% ipython --no-banner

In [1]: import numpy as np

In [2]: import numpy.linalg as la

In [3]: np.set_printoptions(precision=2, suppress=True, linewidth=100)

In [4]: def rd(a):
   ...:     return np.round(a, 2) + 0
   ...: 

In [5]: E = np.load("mat.npy")

In [6]: print(E)
[[-2 -2 -3 -2 -1 -2  2]
 [-1 -1  6  1  2  3  3]
 [-3 -2  0  0  0 -1  3]
 [-3 -1 -9 -2 -3  1  2]]

In [7]: u, g = E[0], E[2]

In [8]: print(u @ g)
18

In [9]: print(u @ u)
30

In [10]: pr = (u @ g) / (u @ u) * u

In [11]: print(rd(g - pr))
[-1.8 -0.8  1.8  1.2  0.6  0.2  1.8]

In [12]: print(rd(la.norm(u + g) ** 2 + la.norm(u - g) ** 2))
106.0

In [13]: print(np.outer(u, g))
[[ 6  4  0  0  0  2 -6]
 [ 6  4  0  0  0  2 -6]
 [ 9  6  0  0  0  3 -9]
 [ 6  4  0  0  0  2 -6]
 [ 3  2  0  0  0  1 -3]
 [ 6  4  0  0  0  2 -6]
 [-6 -4  0  0  0 -2  6]]

In [14]: M = np.load("case4.npy")

In [15]: print(M)
[[0.1 0.  1.  0.  0.  2. ]
 [2.  1.1 2.  1.  2.  1. ]
 [1.  0.  1.1 2.  0.  2. ]
 [0.  0.  1.  0.1 0.  0. ]
 [1.  2.  2.  1.  1.1 1. ]
 [0.  0.  1.  0.  0.  2.1]]

In [16]: ang = np.radians(24)

In [17]: Rm = np.eye(6)

In [18]: Rm[3, 3] = Rm[4, 4] = np.cos(ang)

In [19]: Rm[3, 4], Rm[4, 3] = -np.sin(ang), np.sin(ang)

In [20]: print(rd(Rm))
[[ 1.    0.    0.    0.    0.    0.  ]
 [ 0.    1.    0.    0.    0.    0.  ]
 [ 0.    0.    1.    0.    0.    0.  ]
 [ 0.    0.    0.    0.91 -0.41  0.  ]
 [ 0.    0.    0.    0.41  0.91  0.  ]
 [ 0.    0.    0.    0.    0.    1.  ]]

In [21]: Y = M @ Rm.T

In [22]: print(rd(la.det(Rm)), rd(np.trace(Rm)))
1.0 5.83

In [23]: print(rd(np.abs(Y - M).max(axis=0)))
[0.   0.   0.   0.9  0.81 0.  ]

In [24]: print(np.allclose(M @ M.T, Y @ Y.T))
True

In [25]: print(rd(la.svd(M, compute_uv=False)), rd(la.svd(Y, compute_uv=False)))
[6.05 2.84 1.63 1.08 0.77 0.05] [6.05 2.84 1.63 1.08 0.77 0.05]

In [26]: W0 = np.load("w.npy")

In [27]: print(W0)
[[ 0.4  0.4 -1.1 -0.2]
 [-2.2 -0.1  0.5 -0.1]
 [-1.1  0.1 -1.7  0.5]]

In [28]: print(rd(W0.sum(axis=1)))
[-0.5 -1.9 -2.2]

In [29]: print(np.count_nonzero(W0))
12

In [30]: print(rd(la.svd(W0, compute_uv=False)))
[2.51 2.12 0.48]

In [31]: print(rd(W0 - W0[0]))
[[ 0.   0.   0.   0. ]
 [-2.6 -0.5  1.6  0.1]
 [-1.5 -0.3 -0.6  0.7]]

In [32]: print(la.matrix_rank(W0))
3

In [33]: U, sig, Vt = la.svd(W0, full_matrices=False)

In [34]: print(rd(np.cumsum(sig ** 2) / np.sum(sig ** 2)))
[0.57 0.98 1.  ]

In [35]: print(U.shape, sig.shape, Vt.shape)
(3, 3) (3,) (3, 4)

In [36]: print(np.abs(U[:, 0]).round(6).argmax())
1

In [37]: print(rd(sig))
[2.51 2.12 0.48]

In [38]: print(rd(U.T @ U))
[[1. 0. 0.]
 [0. 1. 0.]
 [0. 0. 1.]]

In [39]: print(rd(np.abs(Vt[0])))
[0.98 0.02 0.19 0.09]

In [40]: print(rd(np.sqrt((sig ** 2).sum())), rd(la.norm(W0)))
3.32 3.32

In [41]: print(np.allclose(U * sig @ Vt, W0))
True

In [42]: u = np.array([-1, 0, -1])

In [43]: A = np.array([np.roll(u, i) for i in range(3)])

In [44]: print(A)
[[-1  0 -1]
 [-1 -1  0]
 [ 0 -1 -1]]

In [45]: rng = np.random.default_rng(609394)

In [46]: labels = rng.permutation(3)

In [47]: print(labels)
[0 2 1]

In [48]: Y = A[labels][:, labels]

In [49]: print(rd(np.sort(np.abs(la.eigvals(Y)))))
[1. 1. 2.]

In [50]: print(np.trace(Y))
-3

In [51]: print(rd(la.det(Y)), rd(la.det(A[labels])))
-2.0 2.0

In [52]: print(np.diag(Y))
[-1 -1 -1]

In [53]: print(np.allclose(Y, A))
False

In [54]: u, g = A[1], A[2]

In [55]: print(u @ u)
2

In [56]: print(u @ g)
1

In [57]: pr = (u @ g) / (u @ u) * u

In [58]: print(pr)
[-0.5 -0.5  0. ]

In [59]: print(g - pr)
[ 0.5 -0.5 -1. ]

In [60]: print(np.outer(u, g))
[[0 1 1]
 [0 1 1]
 [0 0 0]]

In [61]: print((g - pr) @ u)
0.0

In [62]: print(np.sort(np.abs(np.fft.fft(A[0]))), rd(np.sort(la.svd(A, compute_uv=False))))
[1. 1. 2.] [1. 1. 2.]

In [63]: print((A @ A)[0])
[1 1 2]

In [64]: print(A @ np.ones(3))
[-2. -2. -2.]

In [65]: print(np.einsum("ij,ji->", A, A))
3

In [66]: print(rd(la.eigvals(A).sum().real))
-3.0

In [67]: print(rd(la.det(A[::-1])))
2.0

In [68]: print(rd(la.eigvals(A)))
[-2. +0.j   -0.5+0.87j -0.5-0.87j]

In [69]: print(np.einsum("ii->", A))
-3

In [70]: arr = np.loadtxt("arr.csv", delimiter=",")

In [71]: print(arr)
[[ -3.  15.  11.  -1.  -3.   0.  -5.   7.]
 [ -5. -11.  -9.  -4.   1.  -3.  -2.  -7.]
 [-20. -28. -24. -14.  -8. -30. -18. -28.]
 [ 29.  25.  23.  19.  17.  48.  31.  35.]
 [ -1.   4.   3.  -1.   5.  12.   3.   7.]
 [ -6.   1.   0.  -4.   0.   0.  -4.   0.]
 [ 24.  17.  16.  17.   0.   9.  15.  14.]]

In [72]: U, sig, Vt = la.svd(arr)

In [73]: V = Vt[:(sig > 1e-8).sum()]

In [74]: x0 = arr[4] + 2 * arr[0] + rng.integers(2) * np.eye(8)[4]

In [75]: print(x0)
[-7. 34. 25. -3.  0. 12. -7. 21.]

In [76]: print(rd(np.diag(V.T @ V)))
[0.54 0.53 0.31 0.26 0.18 0.65 0.3  0.24]

In [77]: print(rd(la.norm(x0 - V.T @ V @ x0)))
0.91

In [78]: print(np.allclose(V.T @ V @ x0, x0))
False

In [79]: print(la.matrix_rank(np.vstack([arr, x0])))
4

In [80]: print(rd(V.T @ V))
[[ 0.54 -0.02  0.06  0.37 -0.05 -0.08  0.32  0.  ]
 [-0.02  0.53  0.4   0.03 -0.11 -0.01 -0.12  0.25]
 [ 0.06  0.4   0.31  0.07 -0.09 -0.01 -0.05  0.19]
 [ 0.37  0.03  0.07  0.26 -0.06 -0.08  0.2   0.01]
 [-0.05 -0.11 -0.09 -0.06  0.18  0.32  0.11  0.08]
 [-0.08 -0.01 -0.01 -0.08  0.32  0.65  0.2   0.27]
 [ 0.32 -0.12 -0.05  0.2   0.11  0.2   0.3   0.05]
 [ 0.    0.25  0.19  0.01  0.08  0.27  0.05  0.24]]

In [81]: U, sig, Vt = la.svd(arr)

In [82]: print(rd(sig))
[114.18  25.36  21.52   0.     0.     0.     0.  ]

In [83]: print(np.argmax(sig[:-1] / (sig[1:] + 1e-6)) + 1)
3

In [84]: Y = U[:, :3] @ np.diag(sig[:3]) @ Vt[:3]

In [85]: print(rd(la.norm(arr - Y) / la.norm(arr)))
0.0

In [86]: print(la.matrix_rank(Y))
3

In [87]: print(la.matrix_rank(arr, rtol=0.05))
3

In [88]: print(rd(la.norm(arr - Y, 2)), rd(sig[3]))
0.0 0.0

In [89]: print(rd(Y))
[[ -3.  15.  11.  -1.  -3.   0.  -5.   7.]
 [ -5. -11.  -9.  -4.   1.  -3.  -2.  -7.]
 [-20. -28. -24. -14.  -8. -30. -18. -28.]
 [ 29.  25.  23.  19.  17.  48.  31.  35.]
 [ -1.   4.   3.  -1.   5.  12.   3.   7.]
 [ -6.   1.   0.  -4.   0.   0.  -4.   0.]
 [ 24.  17.  16.  17.   0.   9.  15.  14.]]
